$ ipython --no-banner

In [1]: import numpy as np

In [2]: np.set_printoptions(suppress=True, linewidth=200)

In [3]: feats = np.load("case4.npy")

In [4]: feats
Out[4]: 
array([[  6,  -4,  -1,  -5,  -6,  -5,   0,  -1,   7,  -5,  -8],
       [ -4,   6,   1,   2,  -3,  -1,   8,  -1,  -1,  -3,   2],
       [ -1,   1,   8,   8,   0,  -5,   3,   1,   1,   0,  -1],
       [ -5,   2,   8, -10,  -9,  -1,   3,   5, -10,  -2,   4],
       [ -6,  -3,   0,  -9,   0,   2,  -1,   8,  -3,  -6,   1],
       [ -5,  -1,  -5,  -1,   2,  -8,  -2,  -1,  -1,   5,   0],
       [  0,   8,   3,   3,  -1,  -2,  -6,   1,  -1,  -5,  -1],
       [ -1,  -1,   1,   5,   8,  -1,   1,   8,  -6,  -5,   7],
       [  7,  -1,   1, -10,  -3,  -1,  -1,  -6,  -6,  -8,   4],
       [ -5,  -3,   0,  -2,  -6,   5,  -5,  -5,  -8,   8,   0],
       [ -8,   2,  -1,   4,   1,   0,  -1,   7,   4,   0,   8]])

In [5]: rng = np.random.default_rng(761)

In [6]: B = feats + rng.integers(-2, 3, (11, 8)) @ rng.integers(-2, 3, (8, 11))

In [7]: B
Out[7]: 
array([[  3,  -6,   1,  -3,   0,  -1,  -6,   3,   5,  -5, -16],
       [ -4,   7,   6,   1,   2,   1,   2,   3,   2,  -3,  -7],
       [  1,  -7,  -2,   8,   2, -12,   6,  -6,   4,  -2,   5],
       [-11,   0,  20,   1, -17,   2,   1,   5, -10,   9,  -2],
       [ -8,  -5,  -3,  -9,   0,  -1,   1,   8,  -9,  -6,   5],
       [  5,   7, -12, -12,   2, -11,   6,  -1,  -7,  -7,  11],
       [  5,  13,  -3,  -1,   4,   3,  -1,   6,  -9, -12,   2],
       [  8,  11,   4,   0,   2,   3,   6,  10,  -4,  -7,  11],
       [ 11,  -2,  -6, -14,   0,  -6,   2,  -7,  -2,  -8,   8],
       [ -6,  -7,   4,   3,  -8,   5,   0, -10,  -5,   5,  -2],
       [-11,   7,   4,   4,  -2,   7, -11,  10,   4,   3,   4]])

In [8]: B - feats
Out[8]: 
array([[ -3,  -2,   2,   2,   6,   4,  -6,   4,  -2,   0,  -8],
       [  0,   1,   5,  -1,   5,   2,  -6,   4,   3,   0,  -9],
       [  2,  -8, -10,   0,   2,  -7,   3,  -7,   3,  -2,   6],
       [ -6,  -2,  12,  11,  -8,   3,  -2,   0,   0,  11,  -6],
       [ -2,  -2,  -3,   0,   0,  -3,   2,   0,  -6,   0,   4],
       [ 10,   8,  -7, -11,   0,  -3,   8,   0,  -6, -12,  11],
       [  5,   5,  -6,  -4,   5,   5,   5,   5,  -8,  -7,   3],
       [  9,  12,   3,  -5,  -6,   4,   5,   2,   2,  -2,   4],
       [  4,  -1,  -7,  -4,   3,  -5,   3,  -1,   4,   0,   4],
       [ -1,  -4,   4,   5,  -2,   0,   5,  -5,   3,  -3,  -2],
       [ -3,   5,   5,   0,  -3,   7, -10,   3,   0,   3,  -4]])

In [9]: np.abs(B - feats).sum(axis=1)
Out[9]: array([39, 36, 50, 61, 22, 76, 58, 54, 36, 34, 43])

In [10]: z = rng.permutation(11)

In [11]: z
Out[11]: array([ 5,  0,  2,  1,  4,  3,  8,  6, 10,  7,  9])

In [12]: B = feats[z][:, z]

In [13]: np.allclose(B, feats)
Out[13]: False

In [14]: np.round(np.sort(np.abs(np.linalg.eigvals(B))), 2)
Out[14]: array([ 3.19,  4.52,  6.55, 10.28, 10.91, 11.17, 14.72, 16.66, 19.95, 25.06, 26.36])

In [15]: np.trace(B)
Out[15]: np.int64(14)
